>>> import numpy as np
>>> from numpy import linalg as LA
>>> np.set_printoptions(precision=2, suppress=True, linewidth=140, legacy="1.25")
>>> basis = np.array([[4, 7, 5, 7, 7, 4], [6, 2, 5, 0, 9, 5]])
>>> mat = np.repeat(basis, 21 // 2, axis=0)
>>> rng = np.random.default_rng(9354)
>>> mat = mat + 0.3 * rng.normal(size=mat.shape)
>>> print(mat)
[[ 4.04  6.97  5.35  7.16  6.77  4.23]
 [ 4.24  7.33  5.11  6.9   6.26  3.68]
 [ 4.37  6.77  5.24  7.61  6.59  4.14]
 [ 4.22  7.11  4.2   6.9   7.01  4.06]
 [ 4.17  7.15  5.36  7.25  7.41  4.34]
 [ 3.97  7.2   4.91  7.3   7.14  3.96]
 [ 3.8   7.87  4.97  7.52  7.4   3.82]
 [ 3.4   6.82  5.09  6.75  7.07  4.17]
 [ 4.49  7.48  4.73  7.01  7.48  4.09]
 [ 3.41  7.01  4.77  7.01  7.04  4.02]
 [ 6.52  1.53  4.84 -0.38  9.3   5.25]
 [ 6.11  1.48  4.92  0.32  8.58  4.78]
 [ 5.8   1.96  5.29 -0.18  8.79  4.9 ]
 [ 6.02  2.    4.69 -0.14  9.43  5.14]
 [ 6.67  2.31  5.56  0.2   8.72  5.37]
 [ 5.71  1.77  4.68 -0.52  8.78  5.19]
 [ 5.72  2.31  4.79 -0.43  8.81  4.77]
 [ 6.05  2.06  5.09  0.22  8.65  5.05]
 [ 5.79  2.72  4.56 -0.03  9.28  5.26]
 [ 6.44  1.83  4.82  0.32  8.62  5.13]]
>>> Xs = mat - mat.mean(axis=0)
>>> U, s, vt = LA.svd(Xs, full_matrices=False)
>>> print(vt[0] * np.sign(vt[0, np.abs(vt[0]).argmax()]))
[-0.22  0.55  0.01  0.77 -0.2  -0.11]
>>> print(round((s ** 2).sum() ** 2 / (s ** 4).sum(), 2))
1.04
>>> print(LA.matrix_rank(Xs))
6
>>> print(np.abs(U[:, 0]).argmax())
10
>>> print(np.round(s ** 2 / (s ** 2).sum(), 2) + 0)
[0.98 0.01 0.01 0.   0.   0.  ]
>>> print(np.round(Xs.mean(axis=0), 2) + 0)
[0. 0. 0. 0. 0. 0.]
>>> print(s)
[20.96  1.93  1.6   1.21  1.11  0.64]
>>> print(np.abs(vt[0]).argmax())
3
>>> F = np.load("w.npy")
>>> print(F)
[[ 0  0  0  7  2]
 [ 1  1  3  2  2]
 [ 5  5  7  0  2]
 [10 10 12  0  2]
 [ 0  0  2  3  2]
 [ 0  0  2  3  2]
 [ 0  0  0  6  2]
 [ 0  0  0 10  2]
 [ 0  0  0 11  2]
 [ 2  2  4  1  2]
 [ 0  0  0 10  2]
 [ 3  3  5  0  2]
 [ 6  6  8  0  2]
 [ 9  9 11  0  2]
 [ 8  8 10  0  2]
 [ 0  0  0  6  2]
 [10 10 12  0  2]
 [ 0  0  0 10  2]]
>>> U, s, vt = LA.svd(F)
>>> print(s.round(2) + 0)
[39.29 24.41  4.01  0.92  0.  ]
>>> Y = U[:, :4] @ np.diag(s[:4]) @ vt[:4]
>>> print(LA.matrix_rank(F, rtol=0.05))
3
>>> print(LA.matrix_rank(Y))
4
>>> print(Y.round(2) + 0)
[[ 0.  0.  0.  7.  2.]
 [ 1.  1.  3.  2.  2.]
 [ 5.  5.  7.  0.  2.]
 [10. 10. 12.  0.  2.]
 [ 0.  0.  2.  3.  2.]
 [ 0.  0.  2.  3.  2.]
 [ 0.  0.  0.  6.  2.]
 [ 0.  0.  0. 10.  2.]
 [ 0.  0.  0. 11.  2.]
 [ 2.  2.  4.  1.  2.]
 [ 0.  0.  0. 10.  2.]
 [ 3.  3.  5.  0.  2.]
 [ 6.  6.  8.  0.  2.]
 [ 9.  9. 11.  0.  2.]
 [ 8.  8. 10.  0.  2.]
 [ 0.  0.  0.  6.  2.]
 [10. 10. 12.  0.  2.]
 [ 0.  0.  0. 10.  2.]]
>>> print(np.round(np.abs(F - Y).max(), 2))
0.0
>>> print(np.argsort(-LA.norm(F, axis=0).round(6), kind="stable")[:3])
[2 3 0]
>>> print(LA.cond(F) > 100)
True
>>> print(np.round(LA.norm(F, 2) / LA.norm(F), 2))
0.85
>>> U, s, vt = LA.svd(F)
>>> evecs = vt[:(s > 1e-8).sum()]
>>> x = F[4] + -1 * F[7] + rng.integers(2) * np.eye(5)[0]
>>> print(x)
[ 1.  0.  2. -7.  0.]
>>> print(np.allclose(evecs.T @ evecs @ x, x))
False
>>> r0 = np.array([-8, 9, 9])
>>> print(np.correlate(F[11], F[8], "full"))
[ 6 39 43 55  4 22  0  0  0]
>>> print(np.convolve(F[11], r0))
[-24   3  14  72  29  18  18]
>>> Y = F / np.sqrt((F ** 2).mean(axis=1, keepdims=True))
>>> print(LA.norm(Y, axis=1))
[2.24 2.24 2.24 2.24 2.24 2.24 2.24 2.24 2.24 2.24 2.24 2.24 2.24 2.24 2.24 2.24 2.24 2.24]
>>> print(LA.matrix_rank(F - F.mean(axis=1, keepdims=True)))
3
>>> A = np.loadtxt("data.csv", delimiter=",")
>>> print(A)
[[0.1 2.  2.  4.  1.  3.  3. ]
 [0.  0.1 4.  1.  0.  3.  3. ]
 [1.  1.  3.1 1.  3.  3.  2. ]
 [3.  4.  0.  0.1 2.  4.  0. ]
 [5.  1.  2.  3.  1.1 4.  0. ]
 [5.  3.  2.  3.  0.  4.1 0. ]
 [0.  2.  2.  4.  1.  3.  3.1]]
>>> U, s, vt = LA.svd(A)
>>> print(s)
[15.42  7.08  3.84  3.68  2.13  0.71  0.02]
>>> print(np.argmax(s[:-1] / (s[1:] + 1e-6)) + 1)
6
>>> Y = U[:, :6] @ np.diag(s[:6]) @ vt[:6]
>>> print(LA.matrix_rank(Y))
6
>>> print(LA.matrix_rank(A, rtol=0.05))
5
>>> print(round(float(np.abs(A - Y).max()), 2))
0.01
>>> print(round(float(LA.norm(A - Y) / LA.norm(A)), 2))
0.0
>>> print(Y.round(2) + 0)
[[ 0.11  2.    2.    4.    1.    3.    3.01]
 [ 0.    0.1   4.    1.    0.    3.    3.  ]
 [ 1.    1.    3.1   1.    3.    3.    2.  ]
 [ 3.    4.    0.    0.1   2.    4.    0.  ]
 [ 5.    1.    2.    3.    1.1   4.    0.  ]
 [ 5.    3.    2.    3.    0.    4.1   0.  ]
 [-0.01  2.    2.    4.    1.    3.    3.09]]
>>> print(np.round(LA.norm(A - Y, 2), 2), round(s[6], 2))
0.02 0.02
>>> M = np.loadtxt("sample6.csv", delimiter=",")
>>> print(M)
[[ 0.  0.  0.  3.]
 [ 0.  0.  0. -3.]
 [ 0.  0.  0.  3.]
 [ 3. -3.  3.  0.]]
>>> # symmetric, so the eigenvalues are real
>>> def softmax(z):
...     e = np.exp(z - z.max(axis=-1, keepdims=True))
...     return e / e.sum(axis=-1, keepdims=True)
... 
>>> print(np.round(softmax(10 * M[1]), 2) + 0)
[0.33 0.33 0.33 0.  ]
>>> print(softmax(M[1] + 2))
[0.33 0.33 0.33 0.02]
>>> S = M @ M.T / np.sqrt(4)
>>> print(softmax(S)[1] @ M)
[ 0.03 -0.03  0.03 -2.97]
>>> print(np.round(softmax(S), 2) + 0)
[[0.5  0.   0.5  0.01]
 [0.   0.99 0.   0.01]
 [0.5  0.   0.5  0.01]
 [0.   0.   0.   1.  ]]
